$ python -q
>>> import numpy as np
>>> np.set_printoptions(precision=2, suppress=True, linewidth=200)
>>> tidy = lambda a: np.round(a, 2) + 0
>>> data = np.load("data.npy")
>>> data
array([[-2,  4,  7, -8,  5,  6, -7, -7,  1, -8,  6, -8, -3,  1],
       [ 3,  4,  3,  0, -8, -6,  9, -8, -9, -4,  9, -6, -6,  3],
       [-2, -9,  9, -3, -9,  7, -5,  6,  7, -4, -4,  9, -9,  0],
       [ 9, -5,  9, -6,  6,  4,  6,  7, -1, -9, -3,  2,  0, -9],
       [-3, -9, -9,  6, -3, -9,  7, -1, -9, -3,  4,  3,  6,  8],
       [ 1,  1, -2,  7, -5, -5, -2,  7, -6,  8, -8,  4,  0,  9],
       [-9,  8,  1, -9, -2,  3,  2, -6, -9,  6,  6,  2, -7,  0],
       [-6, -7, -4, -6,  4, -2,  3,  2,  3, -4,  5, -9, -3,  0],
       [-6, -5, -4, -7,  6, -8,  9, -6, -7,  9, -5,  8,  0, -7],
       [-9,  8, -6,  8,  0,  5,  3,  2,  2, -2,  9, -1,  7,  5],
       [ 5, -7, -6, -6,  3, -7, -3,  7, -6, -3,  1, -9,  7,  8]])
>>> u, v = data[3], data[9]
>>> u @ v
np.int64(-229)
>>> u @ u
np.int64(536)
>>> pr = (u @ v) / (u @ u) * u
>>> tidy(np.linalg.norm(u + v) ** 2 + np.linalg.norm(u - v) ** 2)
np.float64(1966.0)
>>> tidy((v - pr) @ u)
np.float64(0.0)
>>> np.linalg.matrix_rank(np.outer(u, v))
np.int64(1)
>>> x0 = np.array([-1, 2, 0, -3, 2, -1, -1, 0, -1, 0, -2, 2, 3, 0])
>>> np.einsum("ij,j->i", data, x0)
array([  7, -53, -35,  12, -12,   7,  23, -23,  61,  -8,  22])
>>> data @ np.eye(14)[6]
array([-7.,  9., -5.,  6.,  7., -2.,  2.,  3.,  9.,  3., -3.])
>>> np.linalg.norm(data @ x0) <= np.linalg.norm(data, 2) * np.linalg.norm(x0) + 1e-9
np.True_
>>> (data @ x0).argmax()
np.int64(8)
>>> data @ (2 * x0)
array([  14, -106,  -70,   24,  -24,   14,   46,  -46,  122,  -16,   44])
>>> theta = np.radians(36)
>>> Rm = np.eye(14)
>>> Rm[3, 3] = Rm[12, 12] = np.cos(theta)
>>> Rm[3, 12], Rm[12, 3] = -np.sin(theta), np.sin(theta)
>>> out = data @ Rm.T
>>> tidy(np.abs(out - data).max(axis=0))
array([0.  , 0.  , 0.  , 5.86, 0.  , 0.  , 0.  , 0.  , 0.  , 0.  , 0.  , 0.  , 4.86, 0.  ])
>>> tidy(np.linalg.det(Rm)), tidy(np.trace(Rm))
(np.float64(1.0), np.float64(13.62))
>>> np.allclose(data @ data.T, out @ out.T)
True
>>> G = data.T @ data
>>> (data @ data.T).shape
(11, 11)
>>> np.allclose(G, G.T)
True
>>> tidy(np.linalg.svd(data, compute_uv=False) ** 2)
array([1338.17, 1021.56,  842.27,  795.31,  486.14,  362.78,  344.96,  161.05,  100.37,   29.18,    5.21])
>>> rng = np.random.default_rng(78)
>>> arr = np.triu(rng.random((10, 10)) < 0.2, 1).astype(int)
>>> arr = arr + arr.T
>>> arr
array([[0, 0, 0, 0, 0, 0, 0, 0, 0, 0],
       [0, 0, 0, 0, 0, 0, 0, 1, 0, 0],
       [0, 0, 0, 0, 0, 0, 0, 0, 0, 0],
       [0, 0, 0, 0, 0, 0, 0, 1, 0, 0],
       [0, 0, 0, 0, 0, 0, 0, 1, 0, 0],
       [0, 0, 0, 0, 0, 0, 0, 0, 0, 0],
       [0, 0, 0, 0, 0, 0, 0, 0, 1, 1],
       [0, 1, 0, 1, 1, 0, 0, 0, 0, 0],
       [0, 0, 0, 0, 0, 0, 1, 0, 0, 0],
       [0, 0, 0, 0, 0, 0, 1, 0, 0, 0]])
>>> U, sv, Vt = np.linalg.svd(arr)
>>> tidy(sv)
array([1.73, 1.73, 1.41, 1.41, 0.  , 0.  , 0.  , 0.  , 0.  , 0.  ])
>>> np.argmax(sv[:-1] / (sv[1:] + 1e-6)) + 1
np.int64(4)
>>> out = U[:, :4] @ np.diag(sv[:4]) @ Vt[:4]
>>> tidy(np.abs(arr - out).max())
np.float64(0.0)
>>> np.linalg.matrix_rank(out)
np.int64(4)
>>> tidy(out)
array([[0., 0., 0., 0., 0., 0., 0., 0., 0., 0.],
       [0., 0., 0., 0., 0., 0., 0., 1., 0., 0.],
       [0., 0., 0., 0., 0., 0., 0., 0., 0., 0.],
       [0., 0., 0., 0., 0., 0., 0., 1., 0., 0.],
       [0., 0., 0., 0., 0., 0., 0., 1., 0., 0.],
       [0., 0., 0., 0., 0., 0., 0., 0., 0., 0.],
       [0., 0., 0., 0., 0., 0., 0., 0., 1., 1.],
       [0., 1., 0., 1., 1., 0., 0., 0., 0., 0.],
       [0., 0., 0., 0., 0., 0., 1., 0., 0., 0.],
       [0., 0., 0., 0., 0., 0., 1., 0., 0., 0.]])
>>> tidy(np.linalg.norm(arr) ** 2 / np.linalg.norm(arr, 2) ** 2)
np.float64(3.33)
>>> arr[0] @ arr[4]
np.int64(0)
>>> tidy(np.linalg.norm(arr[0], 1)), tidy(np.linalg.norm(arr[0], np.inf))
(np.float64(0.0), np.float64(0.0))
>>> tidy(np.linalg.norm(arr, axis=0))
array([0.  , 1.  , 0.  , 1.  , 1.  , 0.  , 1.41, 1.73, 1.  , 1.  ])
>>> np.all(np.linalg.eigvalsh(arr) > 0)
np.False_
>>> [round(float(np.linalg.det(arr[:i, :i])), 2) + 0 for i in range(1, 11)]
[0.0, 0.0, 0.0, 0.0, 0.0, 0.0, 0.0, 0.0, 0.0, 0.0]
>>> def softmax(z):
...     e = np.exp(z - z.max(axis=-1, keepdims=True))
...     return e / e.sum(axis=-1, keepdims=True)
... 
>>> tidy(softmax(arr[1]))
array([0.09, 0.09, 0.09, 0.09, 0.09, 0.09, 0.09, 0.23, 0.09, 0.09])
>>> tidy(softmax(arr[1] + 5))
array([0.09, 0.09, 0.09, 0.09, 0.09, 0.09, 0.09, 0.23, 0.09, 0.09])
>>> tidy(softmax(arr).sum(axis=1))
array([1., 1., 1., 1., 1., 1., 1., 1., 1., 1.])
>>> att = arr @ arr.T / np.sqrt(10)
>>> tidy(softmax(att))
array([[0.1 , 0.1 , 0.1 , 0.1 , 0.1 , 0.1 , 0.1 , 0.1 , 0.1 , 0.1 ],
       [0.09, 0.12, 0.09, 0.12, 0.12, 0.09, 0.09, 0.09, 0.09, 0.09],
       [0.1 , 0.1 , 0.1 , 0.1 , 0.1 , 0.1 , 0.1 , 0.1 , 0.1 , 0.1 ],
       [0.09, 0.12, 0.09, 0.12, 0.12, 0.09, 0.09, 0.09, 0.09, 0.09],
       [0.09, 0.12, 0.09, 0.12, 0.12, 0.09, 0.09, 0.09, 0.09, 0.09],
       [0.1 , 0.1 , 0.1 , 0.1 , 0.1 , 0.1 , 0.1 , 0.1 , 0.1 , 0.1 ],
       [0.09, 0.09, 0.09, 0.09, 0.09, 0.09, 0.17, 0.09, 0.09, 0.09],
       [0.09, 0.09, 0.09, 0.09, 0.09, 0.09, 0.09, 0.22, 0.09, 0.09],
       [0.09, 0.09, 0.09, 0.09, 0.09, 0.09, 0.09, 0.09, 0.13, 0.13],
       [0.09, 0.09, 0.09, 0.09, 0.09, 0.09, 0.09, 0.09, 0.13, 0.13]])
>>> softmax(att).round(6).argmax(axis=1)
array([0, 1, 0, 1, 1, 0, 6, 7, 8, 8])
>>> tidy(softmax(att)[1] @ arr)
array([0.  , 0.09, 0.  , 0.09, 0.09, 0.  , 0.18, 0.37, 0.09, 0.09])
>>> tidy(arr @ np.linalg.pinv(arr) @ arr)
array([[0., 0., 0., 0., 0., 0., 0., 0., 0., 0.],
       [0., 0., 0., 0., 0., 0., 0., 1., 0., 0.],
       [0., 0., 0., 0., 0., 0., 0., 0., 0., 0.],
       [0., 0., 0., 0., 0., 0., 0., 1., 0., 0.],
       [0., 0., 0., 0., 0., 0., 0., 1., 0., 0.],
       [0., 0., 0., 0., 0., 0., 0., 0., 0., 0.],
       [0., 0., 0., 0., 0., 0., 0., 0., 1., 1.],
       [0., 1., 0., 1., 1., 0., 0., 0., 0., 0.],
       [0., 0., 0., 0., 0., 0., 1., 0., 0., 0.],
       [0., 0., 0., 0., 0., 0., 1., 0., 0., 0.]])
>>> np.abs(np.diag(np.linalg.qr(arr)[1])) > 1e-9
array([False,  True, False, False, False, False,  True,  True,  True, False])
>>> np.linalg.lstsq(arr[:-1].T, arr[-1])[2]
np.int32(4)
>>> basis = np.sign(np.array([[4, 3, 4, 3], [5, 2, 1, 4], [2, 3, 4, 3], [3, 1, 4, 3]]))
>>> out = (np.tril(basis, -1) + np.eye(4)) @ (np.triu(basis, 1) + np.eye(4))
>>> w = np.array([9, 1, -3, 7])
>>> E = np.rint(out * w @ np.linalg.inv(out)) + 0
>>> E
array([[ 17.,  -4., -14.,  10.],
       [ 16.,   1., -28.,  20.],
       [ 16.,   4., -41.,  30.],
       [ 16.,   4., -48.,  37.]])
>>> out = E[0, 0] * E[1:] - np.outer(E[1:, 0], E[0])
>>> out
array([[   0.,   81., -252.,  180.],
       [   0.,  132., -473.,  350.],
       [   0.,  132., -592.,  469.]])
>>> tidy(E[:, 0] / E[0, 0])
array([1.  , 0.94, 0.94, 0.94])
>>> mat = np.loadtxt("case1.csv", delimiter=",")
>>> tidy(mat)
array([[ 0.  ,  0.24, -0.55, -0.55,  0.03,  0.13, -0.19, -0.37,  0.1 , -0.14],
       [ 0.34, -0.27,  0.24, -0.59,  0.07, -0.3 ,  0.  , -0.17,  0.01,  0.29],
       [ 0.56,  0.25, -0.29,  0.3 ,  0.01,  0.15, -0.17, -0.01, -0.14,  0.61],
       [ 0.22,  0.1 , -0.05,  0.15, -0.48, -0.35,  0.48, -0.46,  0.15, -0.13],
       [ 0.11, -0.34, -0.2 , -0.15, -0.35,  0.51,  0.39,  0.34,  0.37,  0.11],
       [-0.22,  0.35, -0.1 ,  0.21,  0.14, -0.26,  0.17, -0.01,  0.48,  0.2 ],
       [ 0.07,  0.06,  0.44,  0.  ,  0.05,  0.14, -0.36, -0.14,  0.69,  0.1 ],
       [ 0.04, -0.34, -0.25,  0.32, -0.15,  0.14, -0.43, -0.33,  0.13, -0.3 ],
       [ 0.52,  0.26, -0.06, -0.07, -0.04, -0.25, -0.16,  0.52,  0.15, -0.51],
       [ 0.04, -0.07, -0.3 ,  0.02,  0.69,  0.03,  0.33, -0.01,  0.21, -0.1 ],
       [ 0.3 ,  0.28,  0.39,  0.04,  0.2 ,  0.53,  0.27, -0.3 , -0.15, -0.28],
       [-0.3 ,  0.53,  0.02, -0.24, -0.29,  0.21, -0.04,  0.1 , -0.04,  0.07]])
>>> G = mat.T @ mat
>>> tidy(G)
array([[1., 0., 0., 0., 0., 0., 0., 0., 0., 0.],
       [0., 1., 0., 0., 0., 0., 0., 0., 0., 0.],
       [0., 0., 1., 0., 0., 0., 0., 0., 0., 0.],
       [0., 0., 0., 1., 0., 0., 0., 0., 0., 0.],
       [0., 0., 0., 0., 1., 0., 0., 0., 0., 0.],
       [0., 0., 0., 0., 0., 1., 0., 0., 0., 0.],
       [0., 0., 0., 0., 0., 0., 1., 0., 0., 0.],
       [0., 0., 0., 0., 0., 0., 0., 1., 0., 0.],
       [0., 0., 0., 0., 0., 0., 0., 0., 1., 0.],
       [0., 0., 0., 0., 0., 0., 0., 0., 0., 1.]])
>>> tidy(np.linalg.svd(mat, compute_uv=False) ** 2)
array([1., 1., 1., 1., 1., 1., 1., 1., 1., 1.])
>>> out = mat / np.sqrt((mat ** 2).mean(axis=1, keepdims=True))
>>> tidy(np.linalg.norm(out, axis=1))
array([3.16, 3.16, 3.16, 3.16, 3.16, 3.16, 3.16, 3.16, 3.16, 3.16, 3.16, 3.16])
>>> tidy(softmax(10 * mat[8]))
array([0.47, 0.03, 0.  , 0.  , 0.  , 0.  , 0.  , 0.48, 0.01, 0.  ])
>>> tidy(softmax(mat[8] + 5))
array([0.15, 0.12, 0.09, 0.09, 0.09, 0.07, 0.08, 0.15, 0.11, 0.06])
>>> att = mat @ mat.T / np.sqrt(10)
>>> tidy(softmax(att)[8] @ mat)
array([ 0.15,  0.09, -0.06, -0.05, -0.01,  0.05,  0.02, -0.05,  0.16, -0.02])
>>> u, v = mat[1], mat[10]
>>> tidy(u @ u)
np.float64(0.81)
>>> pr = (u @ v) / (u @ u) * u
>>> tidy(pr)
array([-0.03,  0.03, -0.02,  0.06, -0.01,  0.03,  0.  ,  0.02,  0.  , -0.03])
>>> tidy(np.linalg.norm(u + v) ** 2 + np.linalg.norm(u - v) ** 2)
np.float64(3.42)
>>> J = np.loadtxt("a.csv", delimiter=",")
>>> J
array([[0., 0., 0., 0., 0., 0., 0., 0., 0., 0., 0., 0., 0., 0., 0.],
       [0., 1., 0., 0., 0., 0., 0., 0., 0., 0., 0., 0., 0., 0., 0.],
       [0., 0., 0., 0., 3., 0., 0., 0., 0., 0., 0., 0., 0., 0., 0.],
       [0., 0., 0., 1., 0., 0., 0., 0., 0., 0., 0., 0., 0., 0., 0.],
       [0., 0., 0., 0., 0., 0., 0., 0., 3., 0., 0., 0., 0., 0., 0.],
       [0., 0., 0., 0., 0., 0., 0., 0., 0., 0., 0., 1., 0., 0., 0.],
       [0., 0., 0., 0., 0., 2., 0., 0., 0., 0., 0., 0., 0., 0., 0.],
       [0., 0., 0., 0., 0., 0., 0., 0., 0., 0., 0., 0., 0., 0., 1.],
       [0., 0., 1., 0., 0., 0., 0., 0., 0., 0., 0., 0., 0., 0., 0.],
       [0., 0., 0., 0., 0., 0., 0., 3., 0., 0., 0., 0., 0., 0., 0.],
       [0., 0., 0., 0., 0., 0., 0., 0., 0., 0., 0., 0., 0., 0., 0.],
       [0., 0., 0., 0., 0., 0., 0., 0., 0., 0., 1., 0., 0., 0., 0.],
       [0., 0., 0., 0., 0., 0., 0., 0., 0., 3., 0., 0., 0., 0., 0.],
       [0., 0., 0., 0., 0., 0., 0., 0., 0., 0., 0., 0., 3., 0., 0.],
       [2., 0., 0., 0., 0., 0., 0., 0., 0., 0., 0., 0., 0., 0., 0.]])
>>> tidy(np.linalg.det(J))
np.float64(0.0)
>>> np.flatnonzero(np.linalg.matrix_power((J != 0) + (J.T != 0) + np.eye(15), 15)[0])
array([ 0,  7,  9, 12, 13, 14])
>>> tidy(np.sort(np.linalg.eigvals(J).real))
array([-1.04, -1.04,  0.  ,  0.  ,  0.  ,  0.  ,  0.  ,  0.  ,  0.  ,  0.  ,  0.  ,  0.  ,  1.  ,  1.  ,  2.08])
